>>> import numpy as np
>>> from numpy import linalg as LA
>>> np.set_printoptions(precision=3, suppress=True, linewidth=120)
>>> rng = np.random.default_rng(538)
>>> J = (rng.random((5, 5)) < 0.3) + np.eye(5)
>>> J /= J.sum(axis=1, keepdims=True)
>>> print(J)
[[0.333 0.    0.    0.333 0.333]
 [0.    0.5   0.    0.5   0.   ]
 [0.    0.333 0.333 0.    0.333]
 [0.    0.    0.    1.    0.   ]
 [0.    0.    0.25  0.25  0.5  ]]
>>> Q = J.astype(float).copy()
>>> for j in range(5):
...     Q[:, j] -= Q[:, :j] @ (Q[:, :j].T @ Q[:, j])
...     Q[:, j] /= LA.norm(Q[:, j])
... 
>>> print(np.round(Q.T @ Q, 3) + 0)
[[1. 0. 0. 0. 0.]
 [0. 1. 0. 0. 0.]
 [0. 0. 1. 0. 0.]
 [0. 0. 0. 1. 0.]
 [0. 0. 0. 0. 1.]]
>>> print(Q)
[[ 1.     0.     0.     0.     0.   ]
 [ 0.     0.832 -0.412  0.129  0.348]
 [ 0.     0.555  0.618 -0.194 -0.522]
 [ 0.     0.     0.     0.937 -0.348]
 [ 0.     0.     0.67   0.259  0.696]]
>>> print(np.round(Q.T @ J, 3) + 0)
[[ 0.333  0.     0.     0.333  0.333]
 [ 0.     0.601  0.185  0.416  0.185]
 [ 0.     0.     0.373 -0.039  0.541]
 [ 0.     0.     0.     1.067  0.065]
 [ 0.     0.     0.     0.     0.174]]
>>> vals, vecs = LA.eig(J)
>>> print(vals)
[0.333 0.717 0.116 0.5   1.   ]
>>> print(J @ vecs[:, 0] - vals[0] * vecs[:, 0])
[0. 0. 0. 0. 0.]
>>> print(np.sort(LA.eigvals(J @ J)))
[0.014 0.111 0.25  0.514 1.   ]
>>> print(np.sort(LA.eigvals(J.T)))
[0.116 0.333 0.5   0.717 1.   ]
>>> print(LA.matrix_power(J, 2))
[[0.111 0.    0.083 0.528 0.278]
 [0.    0.25  0.    0.75  0.   ]
 [0.    0.278 0.194 0.25  0.278]
 [0.    0.    0.    1.    0.   ]
 [0.    0.083 0.208 0.375 0.333]]
>>> p = np.eye(5)[4]
>>> for _ in range(5):
...     p = p @ J
...     print(p.round(3))
... 
[0.   0.   0.25 0.25 0.5 ]
[0.    0.083 0.208 0.375 0.333]
[0.    0.111 0.153 0.5   0.236]
[0.    0.106 0.11  0.615 0.169]
[0.    0.09  0.079 0.71  0.121]
>>> M = np.load("case7.npy")
>>> print(M)
[[ 8.     0.     3.48   5.48   4.     9.987]
 [ 8.     0.    -0.711  1.289  4.     7.192]
 [ 8.     0.    -0.364  1.636  4.     7.424]
 [ 8.     0.    -1.013  0.987  4.     6.991]
 [ 8.     0.     2.961  4.961  4.     9.641]
 [ 8.     0.     2.237  4.237  4.     9.158]
 [ 8.     0.    -0.061  1.939  4.     7.626]
 [ 8.     0.     1.929  3.929  4.     8.953]
 [ 8.     0.     3.883  5.883  4.    10.255]
 [ 8.     0.     5.892  7.892  4.    11.595]
 [ 8.     0.    -2.459 -0.459  4.     6.028]
 [ 8.     0.    -0.626  1.374  4.     7.249]
 [ 8.     0.     1.772  3.772  4.     8.848]
 [ 8.     0.    -1.041  0.959  4.     6.973]
 [ 8.     0.     2.186  4.186  4.     9.124]
 [ 8.     0.     1.584  3.584  4.     8.723]
 [ 8.     0.     3.509  5.509  4.    10.006]
 [ 8.     0.     4.191  6.191  4.    10.461]
 [ 8.     0.     3.33   5.33   4.     9.887]
 [ 8.     0.     2.949  4.949  4.     9.633]
 [ 8.     0.    -0.304  1.696  4.     7.464]
 [ 8.     0.     5.743  7.743  4.    11.495]]
>>> rank = LA.matrix_rank(M)
>>> print(rank)
3
>>> ns = LA.svd(M)[2][rank:].T
>>> print([int(LA.matrix_rank(M[:, :j + 1])) for j in range(6)])
[1, 1, 2, 2, 2, 3]
